% python3 -q
>>> import numpy as np
>>> import numpy.linalg as la
>>> np.set_printoptions(suppress=True, linewidth=140)
>>> rnd = lambda a: np.round(a, 3) + 0
>>> mat = np.loadtxt("m.csv", delimiter=",")
>>> print(mat)
[[-0.5 -0.3 -1.7  0.7 -0.3  0.4  1.1 -0.8 -1.6  1.   0.5 -1.1  0.8  3.  -0.5]
 [-1.  -0.3 -1.2  0.3  0.5 -0.4 -0.5 -0.2 -0.3  0.7 -0.7 -0.6  0.9  0.5  0.5]
 [ 0.3 -1.   0.5  0.4  0.5  1.1 -1.9  0.6 -0.9  0.9  0.8 -0.3  1.4 -6.   0.2]
 [-1.  -0.3  0.2 -0.1  0.4 -0.3  0.1 -0.3  1.3  0.  -1.2  0.4 -0.8  4.  -0.3]
 [ 1.  -0.9  0.  -1.1 -0.2  1.8  2.1 -0.9  0.   0.1  2.2 -0.4  3.3  0.5  0.4]
 [-2.5 -0.4  0.7 -1.4  0.8 -0.4 -0.1 -1.3  0.5 -0.4  1.1  0.   0.5  5.5 -0.6]
 [-0.5  1.1 -0.7  0.8 -0.4  0.2  0.  -0.7 -0.3  0.5 -0.3  0.2  1.8  3.   0.6]]
>>> def softmax(z):
...     e = np.exp(z - z.max(axis=-1, keepdims=True))
...     return e / e.sum(axis=-1, keepdims=True)
... 
>>> rnd(softmax(mat).sum(axis=1))
array([1., 1., 1., 1., 1., 1., 1.])
>>> scores = mat @ mat.T / np.sqrt(15)
>>> softmax(scores).round(6).argmax(axis=1)
array([0, 1, 2, 5, 4, 5, 6])
>>> np.unravel_index(np.abs(mat).argmax(), mat.shape)
(np.int64(2), np.int64(13))
>>> print(mat.shape)
(7, 15)
>>> rnd(la.norm(mat))
np.float64(13.55)
>>> np.zeros(7, 15)
Traceback (most recent call last):
  File "<python-input-13>", line 1, in <module>
    np.zeros(7, 15)
    ~~~~~~~~^^^^^^^
TypeError: Cannot interpret '15' as a data type
>>> r0 = np.array([2, -2, -3])
>>> rnd(np.polyval(r0, mat[0]))
array([-1.5 , -2.22,  6.18, -3.42, -2.22, -3.48, -2.78, -0.12,  5.32, -3.  , -3.5 ,  1.62, -3.32,  9.  , -1.5 ])
>>> rnd(np.convolve(mat[0], r0))
array([-1. ,  0.4, -1.3,  5.7,  3.1, -0.7,  2.3, -5. , -4.9,  7.6,  3.8, -6.2,  2.3,  7.7, -9.4, -8. ,  1.5])
>>> X = np.load("run5.npy")
>>> print(rnd(X))
[[-0.596  1.152  1.458 -3.347 -0.435  0.893]
 [ 0.298 -1.067 -2.066 -0.647 -2.992  1.064]
 [-0.894  3.201 -1.142  0.507 -1.082 -1.491]
 [ 2.683  0.703 -1.969 -1.357  1.595 -0.21 ]
 [ 2.087  1.529  1.436  1.452 -0.904  2.079]
 [-1.789  0.676 -1.538  0.413  1.525  2.735]]
>>> vec = np.array([0, 1, 1, 0, 0, 0])
>>> target = X @ vec
>>> rnd(target)
array([ 2.61 , -3.133,  2.059, -1.265,  2.964, -0.861])
>>> print(rnd(la.solve(X, target)))
[0. 1. 1. 0. 0. 0.]
>>> rnd(la.solve(X.T, X[0]))
array([1., 0., 0., 0., 0., 0.])
>>> q, vecs = la.qr(X[:, :4])[0], la.qr(X[:, 4:])[0]
>>> sig = la.svd(q.T @ vecs, compute_uv=False)
>>> rnd(la.norm(q @ q.T - vecs @ vecs.T, 2))
np.float64(1.0)
>>> print(rnd(sig))
[0. 0.]
>>> out = X / la.norm(X, axis=1, keepdims=True)
>>> gram = out @ out.T
>>> rnd(gram[3])
array([0., 0., 0., 1., 0., 0.])
>>> (gram - 2 * np.eye(6)).round(6).argmax(axis=1)
array([1, 0, 0, 0, 0, 0])
>>> rnd(la.norm(out, axis=1))
array([1., 1., 1., 1., 1., 1.])
>>> M = np.load("arr.npy")
>>> M
array([[ -5,   1,   0,   4,   2,   0,   0,  -4,   4,   0,   3,  -4,  -3],
       [ -7,   4,   5,   7,   1,   1,  -5,  -6,   0,  -5,   7,  -6,  -4],
       [ -2,   1,   8,   2,   6,  -2,  -4,  -9,  -3,  -4,  11,  -6,  -4],
       [ -1,   4,   5,   0,   6,  -6,  -2,  -7,  -7,  -1,  16,  -9,  -8],
       [ -1,   5,   7,  -2,  11,  -4,   2,  -3,  -8,  -2,  13,  -6,  -6],
       [  0,   2,   4,  -3,   8,  -3,   5,  -3,  -8,  -3,  15,  -5,  -4],
       [ -5,   3,   9,  -2,   7,   0,   8,   0,  -5,  -2,  16,  -8,  -1],
       [ -4,   3,  13,  -4,   5,  -2,   3,   5,  -4,   1,  11,  -8,   0],
       [  1,   8,  15,  -7,   7,  -5,   0,  10,  -1,   2,  16, -10,  -1],
       [  3,   7,  19,  -5,   6,  -5,  -1,   8,   1,   5,  16,  -5,   0],
       [ -1,   8,  18, -10,   1,   0,   2,   3,  -4,   3,  21,  -4,  -5],
       [  4,  12,  21, -10,   3,   4,   2,  -2,  -6,   8,  19,   0,  -3]])
>>> w1 = np.array([[0, -3, 2, 2, 1, 3],
...     [0, 3, -1, 2, 3, 1],
...     [1, 1, 2, -3, 0, 1],
...     [-3, 0, 2, 2, -2, 3],
...     [-1, -2, 0, -3, 0, 2],
...     [3, 1, 3, -3, -1, 3],
...     [3, 3, 0, 1, 0, -2],
...     [-3, 0, 2, 1, 2, 3],
...     [-3, 0, -2, -3, 3, 3],
...     [-1, -2, 2, -1, -3, 1],
...     [2, 1, 2, -2, 0, 3],
...     [1, -2, 0, 1, 2, 0],
...     [0, -3, 3, 1, 1, 3]])
>>> beta = np.array([2, 2, 2, 1, 1, 1])
>>> H = np.maximum(M @ w1 + beta, 0)
>>> print(la.matrix_rank(H))
5
>>> print((H > 0).astype(int))
[[0 1 0 0 0 1]
 [1 1 0 0 0 1]
 [1 1 1 0 0 1]
 [1 1 0 0 0 0]
 [1 1 1 0 0 0]
 [1 1 1 0 0 0]
 [1 1 1 0 0 1]
 [1 1 1 0 0 1]
 [1 1 1 0 1 1]
 [1 1 1 0 1 1]
 [1 1 1 0 1 1]
 [1 1 1 0 1 1]]
>>> cent = np.array([[2, 0], [1, 1], [1, 1], [1, 3], [1, 3], [2, 0]])
>>> (H @ cent).round(6).argmax(axis=1)
array([0, 0, 0, 0, 0, 0, 0, 0, 0, 0, 0, 0])
>>> print(H @ cent)
[[ 42  36]
 [ 95  65]
 [119  37]
 [144  58]
 [167  61]
 [214  66]
 [308 122]
 [229 103]
 [317 211]
 [347 201]
 [426 192]
 [524 172]]
>>> left, sig, VT = la.svd(M)
>>> rnd(sig)
array([75.342, 30.386, 17.856, 16.503, 12.182,  7.515,  6.272,  5.4  ,  4.294,  3.32 ,  2.854,  0.2  ])
>>> np.argmax(sig[:-1] / (sig[1:] + 1e-6)) + 1
np.int64(11)
>>> out = left[:, :11] @ np.diag(sig[:11]) @ VT[:11]
>>> rnd(la.norm(M - out, 2)), rnd(sig[11])
(np.float64(0.2), np.float64(0.2))
>>> rnd(la.norm(M - out) / la.norm(M))
np.float64(0.002)
>>> la.matrix_rank(out)
np.int64(11)
>>> left, sig, VT = la.svd(M, full_matrices=False)
>>> np.abs(left[:, 0]).round(6).argmax()
np.int64(11)
>>> rnd(left.T @ M @ VT.T)
array([[75.342,  0.   ,  0.   ,  0.   ,  0.   ,  0.   ,  0.   ,  0.   ,  0.   ,  0.   ,  0.   ,  0.   ],
       [ 0.   , 30.386,  0.   ,  0.   ,  0.   ,  0.   ,  0.   ,  0.   ,  0.   ,  0.   ,  0.   ,  0.   ],
       [ 0.   ,  0.   , 17.856,  0.   ,  0.   ,  0.   ,  0.   ,  0.   ,  0.   ,  0.   ,  0.   ,  0.   ],
       [ 0.   ,  0.   ,  0.   , 16.503,  0.   ,  0.   ,  0.   ,  0.   ,  0.   ,  0.   ,  0.   ,  0.   ],
       [ 0.   ,  0.   ,  0.   ,  0.   , 12.182,  0.   ,  0.   ,  0.   ,  0.   ,  0.   ,  0.   ,  0.   ],
       [ 0.   ,  0.   ,  0.   ,  0.   ,  0.   ,  7.515,  0.   ,  0.   ,  0.   ,  0.   ,  0.   ,  0.   ],
       [ 0.   ,  0.   ,  0.   ,  0.   ,  0.   ,  0.   ,  6.272,  0.   ,  0.   ,  0.   ,  0.   ,  0.   ],
       [ 0.   ,  0.   ,  0.   ,  0.   ,  0.   ,  0.   ,  0.   ,  5.4  ,  0.   ,  0.   ,  0.   ,  0.   ],
       [ 0.   ,  0.   ,  0.   ,  0.   ,  0.   ,  0.   ,  0.   ,  0.   ,  4.294,  0.   ,  0.   ,  0.   ],
       [ 0.   ,  0.   ,  0.   ,  0.   ,  0.   ,  0.   ,  0.   ,  0.   ,  0.   ,  3.32 ,  0.   ,  0.   ],
       [ 0.   ,  0.   ,  0.   ,  0.   ,  0.   ,  0.   ,  0.   ,  0.   ,  0.   ,  0.   ,  2.854,  0.   ],
       [ 0.   ,  0.   ,  0.   ,  0.   ,  0.   ,  0.   ,  0.   ,  0.   ,  0.   ,  0.   ,  0.   ,  0.2  ]])
>>> rnd(np.cumsum(sig ** 2) / np.sum(sig ** 2))
array([0.757, 0.88 , 0.922, 0.959, 0.978, 0.986, 0.991, 0.995, 0.997, 0.999, 1.   , 1.   ])
>>> rnd(np.sqrt((sig ** 2).sum())), rnd(la.norm(M))
(np.float64(86.614), np.float64(86.614))
>>> print(rnd(left.T @ left))
[[1. 0. 0. 0. 0. 0. 0. 0. 0. 0. 0. 0.]
 [0. 1. 0. 0. 0. 0. 0. 0. 0. 0. 0. 0.]
 [0. 0. 1. 0. 0. 0. 0. 0. 0. 0. 0. 0.]
 [0. 0. 0. 1. 0. 0. 0. 0. 0. 0. 0. 0.]
 [0. 0. 0. 0. 1. 0. 0. 0. 0. 0. 0. 0.]
 [0. 0. 0. 0. 0. 1. 0. 0. 0. 0. 0. 0.]
 [0. 0. 0. 0. 0. 0. 1. 0. 0. 0. 0. 0.]
 [0. 0. 0. 0. 0. 0. 0. 1. 0. 0. 0. 0.]
 [0. 0. 0. 0. 0. 0. 0. 0. 1. 0. 0. 0.]
 [0. 0. 0. 0. 0. 0. 0. 0. 0. 1. 0. 0.]
 [0. 0. 0. 0. 0. 0. 0. 0. 0. 0. 1. 0.]
 [0. 0. 0. 0. 0. 0. 0. 0. 0. 0. 0. 1.]]
>>> left.shape, sig.shape, VT.shape
((12, 12), (12,), (12, 13))
>>> feats = np.load("layer7.npy")
>>> feats
array([[ 0.734,  4.998, -0.795, -2.506,  6.041, -0.723, -0.594, -1.177, -1.795,  2.775,  1.545, -0.673,  3.318,  2.01 ],
       [-2.742, -2.443, -4.434,  0.216, -3.967,  4.551,  2.071,  0.483, -2.464,  1.008,  4.159, -0.019,  0.976,  0.713],
       [ 1.68 ,  0.757, -2.035,  1.325,  1.965, -4.602, -2.286,  2.829,  0.733,  6.293,  0.726,  2.988, -0.683,  1.541],
       [ 0.038, -6.029,  2.771,  1.308,  2.327, -2.219, -2.336, -0.597,  2.154,  0.459, -4.304, -1.689, -1.183,  3.238],
       [-1.667,  3.059, -5.969,  0.142,  2.326, -3.978,  1.166,  2.074, -3.58 ,  0.205, -1.493, -3.103,  0.59 ,  0.506],
       [-1.477, -2.397,  0.208, -1.799,  0.707,  3.753, -1.337,  1.968, -2.463,  3.279,  2.532, -1.049, -6.563,  1.069],
       [-2.054,  2.851,  3.061,  0.841, -3.383,  2.186, -1.151, -5.265, -0.758,  2.452,  0.838, -3.556, -2.93 ,  1.945],
       [ 3.475,  0.942, -2.813, -0.539, -3.501, -3.236, -1.168, -0.669,  3.813,  3.056, -0.32 ,  1.432,  4.325,  3.091],
       [-7.591,  2.542, -0.437, -3.441, -1.025, -1.789,  2.059, -1.357, -0.606, -2.213, -0.566, -0.294, -1.58 , -2.32 ],
       [-0.239, -0.34 , -6.582, -1.262, -0.473,  2.183, -4.43 , -1.463,  0.822, -0.949,  2.666, -0.48 , -1.363,  4.169],
       [ 1.899, -0.244,  1.003,  2.035,  3.554,  2.808, -4.363, -2.255, -4.108, -4.559, -0.986,  0.101, -0.045,  2.811],
       [ 2.077, -0.353,  0.586,  0.027,  1.549, -4.265, -1.271, -0.093,  5.136,  2.808,  3.628,  3.586, -2.414, -2.626],
       [-1.01 , -5.93 ,  0.568,  0.62 , -5.206, -0.301,  1.139, -1.56 ,  0.578,  0.782,  1.995,  3.886, -3.027, -1.729],
       [ 1.138,  2.498, -4.566, -3.918,  1.655,  0.533, -3.217,  3.612,  2.712, -0.65 ,  4.098, -1.448, -1.52 , -0.932],
       [ 1.935,  0.712,  0.331,  3.077, -2.691, -4.247, -3.568, -0.455,  0.896, -2.838,  2.968, -2.224, -4.822, -1.443],
       [ 0.087,  0.169, -1.33 ,  2.487,  1.491,  0.057, -3.636,  0.337,  3.657, -2.719, -0.101, -3.3  , -5.752, -3.42 ],
       [ 1.826,  0.424, -4.55 ,  2.59 , -2.433, -3.132, -0.368,  2.472, -0.053,  3.072,  3.679,  1.416, -2.663, -3.878],
       [ 2.171, -3.538, -1.196, -0.474, -1.701, -1.75 ,  2.185, -3.114,  2.301, -1.544, -2.687,  1.33 , -5.505, -3.704],
       [ 3.83 ,  0.869,  0.781, -0.317, -5.513,  0.457,  0.454, -5.521,  2.378, -1.639,  1.836,  3.169, -0.867, -0.277],
       [ 0.747, -1.742,  2.123, -3.474, -0.24 ,  1.042,  0.872, -2.607,  2.074, -4.942, -4.094, -1.863,  1.174, -4.561],
       [ 1.004, -4.717, -2.47 , -0.105,  0.933, -1.91 ,  0.239,  2.579, -1.937, -4.112, -2.379, -4.644,  3.171, -1.206],
       [-0.667,  0.968,  5.254,  0.45 , -2.617,  4.069,  2.136,  2.68 , -2.871,  2.122,  1.495,  1.985, -2.334, -3.36 ],
       [-6.584, -1.279, -0.317,  1.095,  1.715, -5.096,  2.561, -0.642, -2.12 , -0.491, -3.161,  1.648, -0.504, -0.38 ],
       [ 0.321,  0.305,  2.633, -1.774,  1.338, -3.639, -0.127, -5.771,  3.934, -0.195, -1.096,  3.435,  3.574,  0.268],
       [ 0.157,  1.565, -1.733, -0.595,  2.777, -3.526,  4.927, -1.854,  3.451, -1.384,  3.101, -4.388, -1.823,  0.547],
       [ 0.686,  1.345,  4.109, -0.346, -3.002,  0.173,  1.363, -2.022, -4.355, -2.065, -1.26 ,  5.263,  3.634,  0.047]])
>>> vec = np.array([1, 2, -2, -2, -1, 2, -2, -1, -2, -2, -1, 0, 2, -2])
>>> (feats @ vec).argmax()
np.int64(19)
>>> np.sign((feats @ vec).round(6))
array([ 1.,  1., -1., -1.,  1., -1., -1.,  1.,  1.,  1.,  1., -1., -1.,  1., -1., -1., -1., -1.,  1.,  1.,  1., -1., -1., -1., -1.,  1.])
>>> out = feats / la.norm(feats, axis=1, keepdims=True)
>>> gram = out @ out.T
>>> rnd(la.norm(out, axis=1))
array([1., 1., 1., 1., 1., 1., 1., 1., 1., 1., 1., 1., 1., 1., 1., 1., 1., 1., 1., 1., 1., 1., 1., 1., 1., 1.])
>>> rnd(softmax(feats[5]))
array([0.002, 0.001, 0.013, 0.002, 0.021, 0.443, 0.003, 0.074, 0.001, 0.276, 0.131, 0.004, 0.   , 0.03 ])
>>> rnd(softmax(feats[5] + 3))
array([0.002, 0.001, 0.013, 0.002, 0.021, 0.443, 0.003, 0.074, 0.001, 0.276, 0.131, 0.004, 0.   , 0.03 ])
>>> rnd(softmax(10 * feats[5]))
array([0.   , 0.   , 0.   , 0.   , 0.   , 0.991, 0.   , 0.   , 0.   , 0.009, 0.   , 0.   , 0.   , 0.   ])
>>> scores = feats @ feats.T / np.sqrt(14)
>>> print(rnd(softmax(scores)[5] @ feats))
[-1.477 -2.397  0.208 -1.799  0.707  3.753 -1.337  1.968 -2.463  3.279  2.532 -1.049 -6.563  1.069]
>>> softmax(scores).round(6).argmax(axis=1)
array([ 0,  1,  2,  3,  4,  5,  6,  7,  8,  9, 10, 11, 12, 13, 14, 15, 16, 17, 18, 19, 20, 21, 22, 23, 24, 25])
>>> E = np.load("w.npy")
>>> rnd(E)
array([[-3.726,  3.657, -0.241, -0.075, -0.31 ,  0.253, -4.117, -2.886,  3.519, -3.209,  1.334,  4.634,  1.018, -0.529],
       [-0.94 ,  1.587,  2.265, -2.29 ,  2.913,  3.609, -3.254, -2.833,  2.881, -5.794, -0.55 , -1.601, -0.574, -1.02 ],
       [-3.846,  3.444, -1.408,  1.054, -1.81 , -1.504, -3.146, -1.931,  2.639, -0.829,  1.818,  6.163,  1.464, -0.105],
       [ 2.124, -2.584, -1.608,  1.747, -2.067, -2.804,  4.01 ,  3.225, -3.503,  5.57 , -0.096, -0.564,  0.043,  0.967],
       [ 2.433, -1.672,  2.666, -2.399,  3.427,  3.657,  0.3  , -0.384, -0.148, -3.279, -1.827, -6.012, -1.56 , -0.61 ],
       [-1.221,  0.425, -2.783,  2.615, -3.578, -4.038,  1.227,  1.501, -1.165,  4.744,  1.467,  4.737,  1.299,  0.857],
       [ 3.89 , -3.603,  1.003, -0.655,  1.289,  0.88 ,  3.583,  2.334, -3.03 ,  1.741, -1.679, -5.732, -1.331,  0.266],
       [-3.851,  3.456, -1.385,  1.031, -1.78 , -1.468, -3.174, -1.957,  2.664, -0.884,  1.811,  6.142,  1.457, -0.114],
       [ 0.343,  0.42 ,  2.672, -2.579,  3.435,  4.014, -2.144, -2.131,  1.947, -5.382, -1.132, -3.581, -1.04 , -0.961],
       [ 3.872, -3.65 ,  0.775, -0.434,  0.996,  0.535,  3.779,  2.526, -3.208,  2.212, -1.586, -5.439, -1.245,  0.35 ],
       [-0.979,  0.188, -2.767,  2.619, -3.557, -4.053,  1.493,  1.687, -1.393,  4.95 ,  1.38 ,  4.436,  1.233,  0.891],
       [ 3.89 , -3.595,  1.033, -0.684,  1.328,  0.926,  3.555,  2.307, -3.005,  1.677, -1.69 , -5.768, -1.341,  0.255],
       [-3.216,  3.389,  0.606, -0.86 ,  0.779,  1.46 , -4.329, -3.228,  3.736, -4.515,  0.841,  3.03 ,  0.587, -0.767],
       [-2.521,  2.894,  1.306, -1.485,  1.679,  2.41 , -4.185, -3.282,  3.64 , -5.319,  0.343,  1.386,  0.164, -0.918],
       [-1.728,  0.934, -2.779,  2.569, -3.573, -3.946,  0.63 ,  1.074, -0.654,  4.226,  1.635,  5.324,  1.424,  0.771],
       [-1.777,  2.301,  1.834, -1.939,  2.358,  3.091, -3.82 , -3.14 ,  3.349, -5.708, -0.107, -0.111, -0.211, -0.995],
       [-3.043,  2.352, -2.42 ,  2.109, -3.111, -3.18 , -1.246, -0.346,  0.969,  2.142,  1.936,  6.431,  1.625,  0.415],
       [-1.132,  1.755,  2.179, -2.222,  2.802,  3.509, -3.396, -2.915,  3.   , -5.801, -0.453, -1.274, -0.495, -1.019],
       [ 3.296, -3.44 , -0.503,  0.766, -0.647, -1.316,  4.325,  3.202, -3.727,  4.374, -0.907, -3.247, -0.644,  0.741],
       [ 2.728, -1.994,  2.569, -2.281,  3.303,  3.46 ,  0.736, -0.051, -0.526, -2.777, -1.888, -6.242, -1.6  , -0.524],
       [-3.374,  2.75 , -2.183,  1.85 , -2.807, -2.765, -1.856, -0.836,  1.502,  1.305,  1.956,  6.535,  1.623,  0.269],
       [-3.748,  3.266, -1.687,  1.334, -2.168, -1.945, -2.766, -1.597,  2.302, -0.134,  1.892,  6.38 ,  1.539,  0.018],
       [-2.734,  2.   , -2.567,  2.278, -3.301, -3.456, -0.744,  0.045,  0.533,  2.768,  1.889,  6.245,  1.6  ,  0.522],
       [-3.841,  3.667, -0.609,  0.274, -0.783, -0.288, -3.902, -2.65 ,  3.32 , -2.537,  1.512,  5.207,  1.178, -0.408],
       [-2.593,  1.845, -2.618,  2.339, -3.366, -3.557, -0.533,  0.207,  0.35 ,  3.016,  1.862,  6.142,  1.583,  0.565],
       [-3.712,  3.21 , -1.757,  1.406, -2.259, -2.059, -2.658, -1.504,  2.206,  0.053,  1.907,  6.423,  1.556,  0.051],
       [ 1.392, -1.978, -2.051,  2.118, -2.637, -3.357,  3.577,  3.015, -3.15 ,  5.787,  0.317,  0.817,  0.384,  1.013],
       [-1.041,  0.249, -2.772,  2.619, -3.564, -4.051,  1.426,  1.641, -1.335,  4.899,  1.403,  4.515,  1.25 ,  0.883],
       [-1.229,  0.433, -2.784,  2.615, -3.579, -4.037,  1.218,  1.495, -1.157,  4.736,  1.47 ,  4.747,  1.301,  0.856],
       [ 2.712, -3.037, -1.14 ,  1.339, -1.465, -2.189,  4.249,  3.291, -3.689,  5.154, -0.47 , -1.807, -0.271,  0.886],
       [ 3.872, -3.65 ,  0.778, -0.437,  1.   ,  0.54 ,  3.777,  2.523, -3.206,  2.205, -1.587, -5.444, -1.246,  0.349],
       [-1.793,  1.   , -2.774,  2.559, -3.567, -3.928,  0.55 ,  1.016, -0.585,  4.151,  1.654,  5.394,  1.439,  0.758],
       [-1.808,  1.016, -2.773,  2.556, -3.565, -3.924,  0.531,  1.002, -0.569,  4.134,  1.659,  5.41 ,  1.442,  0.755],
       [ 1.308, -1.906, -2.094,  2.153, -2.692, -3.408,  3.52 ,  2.984, -3.103,  5.795,  0.361,  0.966,  0.421,  1.016],
       [ 0.094,  0.653,  2.615, -2.545,  3.362,  3.969, -2.381, -2.288,  2.148, -5.51 , -1.027, -3.223, -0.957, -0.981],
       [-3.256,  2.604, -2.28 ,  1.955, -2.932, -2.932, -1.627, -0.65 ,  1.301,  1.63 ,  1.954,  6.513,  1.628,  0.326],
       [-0.724, -0.058, -2.737,  2.612, -3.52 , -4.051,  1.762,  1.873, -1.622,  5.141,  1.284,  4.104,  1.159,  0.922],
       [-3.885,  3.553, -1.162,  0.811, -1.494, -1.124, -3.425, -2.186,  2.889, -1.394,  1.738,  5.916,  1.386, -0.205],
       [ 3.688, -3.174,  1.801, -1.45 ,  2.315,  2.129,  2.588,  1.444, -2.145, -0.171, -1.915, -6.446, -1.565, -0.071],
       [-1.284,  1.886,  2.106, -2.163,  2.707,  3.423, -3.503, -2.975,  3.089, -5.796, -0.374, -1.009, -0.431, -1.016],
       [ 3.292, -3.437, -0.508,  0.771, -0.654, -1.323,  4.325,  3.203, -3.728,  4.382, -0.904, -3.236, -0.641,  0.742],
       [-3.568,  3.593,  0.087, -0.383,  0.112,  0.728, -4.246, -3.052,  3.643, -3.755,  1.156,  4.059,  0.861, -0.628],
       [-3.096,  3.31 ,  0.749, -0.989,  0.963,  1.657, -4.325, -3.258,  3.738, -4.701,  0.747,  2.72 ,  0.506, -0.801],
       [-3.855,  3.464, -1.368,  1.014, -1.759, -1.442, -3.194, -1.974,  2.682, -0.923,  1.806,  6.126,  1.452, -0.121],
       [ 1.831, -1.039,  2.771, -2.552,  3.562,  3.917, -0.503, -0.981,  0.544, -4.107, -1.666, -5.435, -1.447, -0.75 ],
       [-1.912,  2.412,  1.75 , -1.868,  2.25 ,  2.985, -3.897, -3.177,  3.412, -5.662, -0.029,  0.147, -0.147, -0.985],
       [ 2.608, -2.96 , -1.231,  1.419, -1.583, -2.311,  4.216,  3.288, -3.664,  5.247, -0.4  , -1.577, -0.212,  0.904],
       [ 2.121, -1.34 ,  2.733, -2.492,  3.514,  3.812, -0.128, -0.705,  0.222, -3.736, -1.748, -5.729, -1.507, -0.688]])
>>> rnd(np.trace(la.pinv(E) @ E))
np.float64(2.0)
>>> np.abs(np.diag(la.qr(E)[1])) > 1e-9
array([ True,  True, False, False, False, False, False, False, False, False, False, False, False, False])
>>> np.allclose(E[:-1].T @ la.lstsq(E[:-1].T, E[-1])[0], E[-1])
True
